$ python3 -q
>>> import numpy as np
>>> np.set_printoptions(precision=3, suppress=True, linewidth=160)
>>> F = np.load("x.npy")
>>> F
array([[-43.392,  29.594,  -9.668,  -3.942,  40.42 , -17.409, -23.44 , -25.736],
       [-44.712,  28.795,  -9.401,  -5.407,  40.295, -15.337, -26.526, -24.234],
       [-46.568,  29.9  ,  -9.33 ,  -5.593,  41.741, -17.7  , -25.686, -22.915],
       [-45.389,  28.46 , -10.985,  -5.184,  39.537, -14.667, -25.572, -24.086],
       [-44.478,  28.235,  -9.977,  -5.023,  37.904, -13.956, -24.632, -24.876],
       [-45.033,  32.434, -11.366,  -4.39 ,  38.819, -15.705, -25.754, -25.808],
       [-45.701,  29.577,  -8.68 ,  -4.629,  39.863, -15.381, -25.333, -25.771],
       [-45.371,  29.718, -10.077,  -3.634,  40.869, -15.766, -25.82 , -25.114],
       [-44.   ,  32.207,  -7.903,  -5.693,  40.158, -14.397, -24.428, -25.203],
       [-43.418,  30.161,  -9.204,  -5.3  ,  39.973, -15.275, -25.289, -25.793],
       [-45.559,  28.658,  -9.996,  -4.6  ,  37.646, -14.906, -25.055, -26.508],
       [-44.507,  29.237,  -9.224,  -5.574,  38.938, -15.431, -24.556, -24.974],
       [-45.712,  30.341, -11.907,  -4.848,  40.592, -14.605, -22.753, -25.381],
       [-45.874,  30.544,  -9.581,  -4.277,  39.372, -13.867, -25.426, -25.68 ],
       [-46.171,  29.268,  -9.621,  -5.226,  41.14 , -14.785, -22.87 , -26.339],
       [-45.33 ,  30.129,  -9.284,  -4.095,  38.391, -13.824, -25.104, -25.961]])
>>> cen = F - F.mean(axis=0)
>>> U, sigma, VT = np.linalg.svd(cen, full_matrices=False)
>>> print(np.linalg.matrix_rank(cen))
8
>>> print(VT[0] * np.sign(VT[0, np.abs(VT[0]).argmax()]))
[-0.092  0.059  0.083 -0.104  0.667 -0.599 -0.078  0.401]
>>> print(np.abs(U[:, 0]).argmax())
2
>>> print(np.round((sigma ** 2).sum() ** 2 / (sigma ** 4).sum(), 3))
5.6
>>> print(np.round(cen.mean(axis=0), 3) + 0)
[0. 0. 0. 0. 0. 0. 0. 0.]
>>> K = np.load("data.npy")
>>> K
array([[-2,  0,  0],
       [ 0,  1,  0],
       [ 0,  0,  0]])
>>> vals, V = np.linalg.eigh(K)
>>> print(V.T @ V)
[[1. 0. 0.]
 [0. 1. 0.]
 [0. 0. 1.]]
>>> np.linalg.svd(K, compute_uv=False)
array([2., 1., 0.])
>>> A2 = np.array([[4, 4, 5], [4, 2, 4]])
>>> Z = np.kron(A2, K)
>>> print(np.round(np.linalg.norm(Z, 2), 3), round(float(np.linalg.norm(A2, 2) * np.linalg.norm(K, 2)), 3))
19.156 19.156
>>> rank = np.linalg.matrix_rank(K)
>>> rank
np.int64(2)
>>> N = np.linalg.svd(K)[2][rank:].T
>>> print(N @ N.T)
[[0. 0. 0.]
 [0. 0. 0.]
 [0. 0. 1.]]
>>> np.allclose(K @ N, 0)
True
>>> [int(np.linalg.matrix_rank(np.delete(K, i, axis=0))) for i in range(3)]
[1, 1, 2]
>>> print([int(np.linalg.matrix_rank(K[:i])) for i in range(1, len(K) + 1)])
[1, 2, 2]
>>> print(N.shape)
(3, 1)
>>> N[:, 0] / N[np.abs(N[:, 0]).round(6).argmax(), 0]
array([0., 0., 1.])
>>> np.linalg.matrix_rank(K.T @ K), np.linalg.matrix_rank(K @ K.T)
(np.int64(2), np.int64(2))
>>> def softmax(z):
...     e = np.exp(z - z.max(axis=-1, keepdims=True))
...     return e / e.sum(axis=-1, keepdims=True)
... 
>>> print(softmax(K).sum(axis=1))
[1. 1. 1.]
>>> softmax(K[0] + 3)
array([0.063, 0.468, 0.468])
>>> np.round(softmax(10 * K[0]), 3) + 0
array([0. , 0.5, 0.5])
>>> att = K @ K.T / np.sqrt(3)
>>> softmax(att + np.triu(np.full(att.shape, -np.inf), 1))
array([[1.   , 0.   , 0.   ],
       [0.36 , 0.64 , 0.   ],
       [0.333, 0.333, 0.333]])
>>> print(softmax(att).round(6).argmax(axis=1))
[0 1 0]
>>> arr = np.load("test15.npy")
>>> arr
array([[-4.787,  0.104,  2.168, -1.179,  3.224, -1.665, -1.995, -1.046],
       [-1.355, -4.114, -0.647, -1.478, -3.568,  1.683,  3.454, -4.397],
       [-2.215, -3.331, -0.158,  0.931, -2.987,  3.67 ,  2.205, -2.482],
       [-3.352, -1.096,  4.12 ,  0.955,  1.003, -4.005, -1.824, -0.308],
       [-4.899, -1.892,  3.315,  1.05 ,  2.112, -2.466, -3.841,  0.76 ],
       [-4.434,  0.665,  2.981,  2.921,  1.525, -3.053, -2.339,  0.088],
       [-3.632, -3.391, -0.195, -1.075, -1.871,  2.869,  3.111, -4.885],
       [-2.316, -2.932, -0.178, -0.421, -1.166,  0.65 ,  3.764, -5.322],
       [-1.333, -3.233, -0.429, -0.269, -3.099,  2.578,  4.427, -2.914],
       [-2.272, -0.952,  0.614,  0.228, -2.652,  0.959,  2.804, -4.065],
       [-4.979,  0.084,  1.751,  1.078,  0.973, -2.509, -2.625, -1.402],
       [-1.659, -2.679,  0.923,  0.289, -1.403,  1.193,  2.509, -3.619],
       [-3.985, -3.311,  1.568, -1.904, -2.24 ,  1.38 ,  6.   , -3.01 ],
       [-1.798, -1.732,  1.164, -0.515, -2.005,  2.687,  2.825, -3.229],
       [-1.732, -2.277,  3.709, -1.675, -1.588,  1.873,  4.019, -3.301],
       [-4.948,  2.311,  4.27 ,  0.817,  1.556, -5.411, -3.207, -0.975],
       [-2.659, -4.019,  0.775,  0.513, -2.583,  2.281,  2.772, -3.535],
       [-5.051,  2.837,  2.196, -0.043,  3.165, -4.557, -3.159, -1.414],
       [-4.262,  1.002,  1.516,  2.553,  1.511, -2.271, -1.522,  0.17 ],
       [-4.209, -0.476,  2.63 , -0.245,  3.429, -1.835, -2.242, -0.142],
       [-0.223, -3.611,  1.13 , -2.94 , -0.423,  2.492,  4.357, -3.76 ],
       [-4.849,  0.333,  1.953,  1.747,  1.092, -3.856, -1.796, -0.746],
       [-1.686, -3.035,  1.798, -3.233, -3.191,  1.891,  3.699, -3.896],
       [-5.33 ,  0.041,  3.341,  0.381, -0.44 , -3.644, -1.157, -1.457],
       [-1.743, -1.817, -0.865,  0.156, -3.575,  2.12 ,  4.548, -3.494],
       [-1.85 , -3.359,  1.462, -0.641, -1.858,  1.855,  4.537, -1.047],
       [-2.255, -4.08 , -2.602, -1.114, -0.325,  2.484,  2.458, -3.953],
       [-2.559, -2.076, -0.33 , -0.815, -0.823,  2.076,  4.561, -3.275],
       [-0.4  , -4.906,  0.28 , -1.584, -1.199,  1.98 ,  5.9  , -4.54 ]])
>>> P = arr @ np.linalg.solve(arr.T @ arr, arr.T)
>>> np.allclose(P @ P, P)
True
>>> np.round(np.linalg.eigvalsh(P), 3) + 0
array([0., 0., 0., 0., 0., 0., 0., 0., 0., 0., 0., 0., 0., 0., 0., 0., 0., 0., 0., 0., 0., 1., 1., 1., 1., 1., 1., 1., 1.])
>>> G = np.cov(arr, rowvar=False)
>>> print(np.median(arr, axis=0))
[-2.559 -2.076  1.462 -0.245 -1.166  1.38   2.772 -3.01 ]
>>> np.linalg.eigvalsh(G)[::-1]
array([29.315,  1.918,  1.632,  1.338,  0.755,  0.6  ,  0.566,  0.295])
>>> feats = np.load("run1.npy")
>>> feats
array([[0, 1, 0],
       [1, 0, 1],
       [0, 1, 0]])
>>> Q, Rm = np.linalg.qr(F)
>>> np.round(Q.T @ Q, 3) + 0
array([[1., 0., 0., 0., 0., 0., 0., 0.],
       [0., 1., 0., 0., 0., 0., 0., 0.],
       [0., 0., 1., 0., 0., 0., 0., 0.],
       [0., 0., 0., 1., 0., 0., 0., 0.],
       [0., 0., 0., 0., 1., 0., 0., 0.],
       [0., 0., 0., 0., 0., 1., 0., 0.],
       [0., 0., 0., 0., 0., 0., 1., 0.],
       [0., 0., 0., 0., 0., 0., 0., 1.]])
>>> print(np.abs(np.diag(Rm)))
[180.34    5.404   3.707   2.412   4.418   3.484   4.134   3.606]
>>> round(float(np.trace(Q @ Q.T)), 3)
8.0
